$ python -q
>>> import numpy as np
>>> np.set_printoptions(precision=2, suppress=True, linewidth=200)
>>> data = np.load("case17.npy")
>>> data
array([[-0.7 , -0.8 ,  2.55],
       [-0.8 , -0.6 ,  1.92],
       [-1.4 ,  0.2 , -0.73],
       [-0.8 ,  1.8 , -4.9 ],
       [ 1.3 ,  3.1 , -9.64],
       [-1.2 ,  1.8 , -4.84],
       [ 0.2 , -0.9 ,  2.77],
       [ 0.8 ,  1.8 , -5.34],
       [-0.7 , -1.  ,  2.84],
       [ 0.4 ,  0.7 , -1.55],
       [-1.8 ,  0.2 , -0.82],
       [-0.1 , -0.9 ,  2.94],
       [-0.4 ,  0.  ,  0.2 ],
       [ 0.5 , -0.4 ,  1.05],
       [ 1.  , -1.3 ,  4.2 ],
       [-0.6 ,  0.2 , -0.82],
       [-0.4 ,  0.  , -0.22],
       [-0.6 ,  0.7 , -2.52],
       [ 0.1 ,  0.4 , -0.98],
       [ 1.  ,  0.1 , -0.63],
       [ 0.  , -0.1 ,  0.67],
       [-1.  ,  0.9 , -3.06],
       [ 2.3 ,  0.9 , -2.68],
       [-0.1 ,  0.3 , -1.02],
       [ 0.7 , -0.9 ,  3.12],
       [ 0.2 , -0.1 ,  0.09],
       [ 0.1 ,  0.  , -0.18]])
>>> vec = np.array([2, -1, 2])
>>> a = np.maximum(data @ vec, 0)
>>> a
array([ 4.5 ,  2.84,  0.  ,  0.  ,  0.  ,  0.  ,  6.84,  0.  ,  5.28,  0.  ,  0.  ,  6.58,  0.  ,  3.5 , 11.7 ,  0.  ,  0.  ,  0.  ,  0.  ,  0.64,  1.44,  0.  ,  0.  ,  0.  ,  8.54,  0.68,  0.  ])
>>> np.tanh(data @ vec)
array([ 1.  ,  0.99, -1.  , -1.  , -1.  , -1.  ,  1.  , -1.  ,  1.  , -1.  , -1.  ,  1.  , -0.38,  1.  ,  1.  , -1.  , -0.85, -1.  , -0.97,  0.56,  0.89, -1.  , -0.93, -0.99,  1.  ,  0.59, -0.16])
>>> data * (a > 1e-9)[:, None]
array([[-0.7 , -0.8 ,  2.55],
       [-0.8 , -0.6 ,  1.92],
       [-0.  ,  0.  , -0.  ],
       [-0.  ,  0.  , -0.  ],
       [ 0.  ,  0.  , -0.  ],
       [-0.  ,  0.  , -0.  ],
       [ 0.2 , -0.9 ,  2.77],
       [ 0.  ,  0.  , -0.  ],
       [-0.7 , -1.  ,  2.84],
       [ 0.  ,  0.  , -0.  ],
       [-0.  ,  0.  , -0.  ],
       [-0.1 , -0.9 ,  2.94],
       [-0.  ,  0.  ,  0.  ],
       [ 0.5 , -0.4 ,  1.05],
       [ 1.  , -1.3 ,  4.2 ],
       [-0.  ,  0.  , -0.  ],
       [-0.  ,  0.  , -0.  ],
       [-0.  ,  0.  , -0.  ],
       [ 0.  ,  0.  , -0.  ],
       [ 1.  ,  0.1 , -0.63],
       [ 0.  , -0.1 ,  0.67],
       [-0.  ,  0.  , -0.  ],
       [ 0.  ,  0.  , -0.  ],
       [-0.  ,  0.  , -0.  ],
       [ 0.7 , -0.9 ,  3.12],
       [ 0.2 , -0.1 ,  0.09],
       [ 0.  ,  0.  , -0.  ]])
>>> np.maximum(data @ (3 * vec), 0)
array([13.5 ,  8.52,  0.  ,  0.  ,  0.  ,  0.  , 20.52,  0.  , 15.84,  0.  ,  0.  , 19.74,  0.  , 10.5 , 35.1 ,  0.  ,  0.  ,  0.  ,  0.  ,  1.92,  4.32,  0.  ,  0.  ,  0.  , 25.62,  2.04,  0.  ])
>>> data.T @ a
array([ 11.8 , -47.11, 150.3 ])
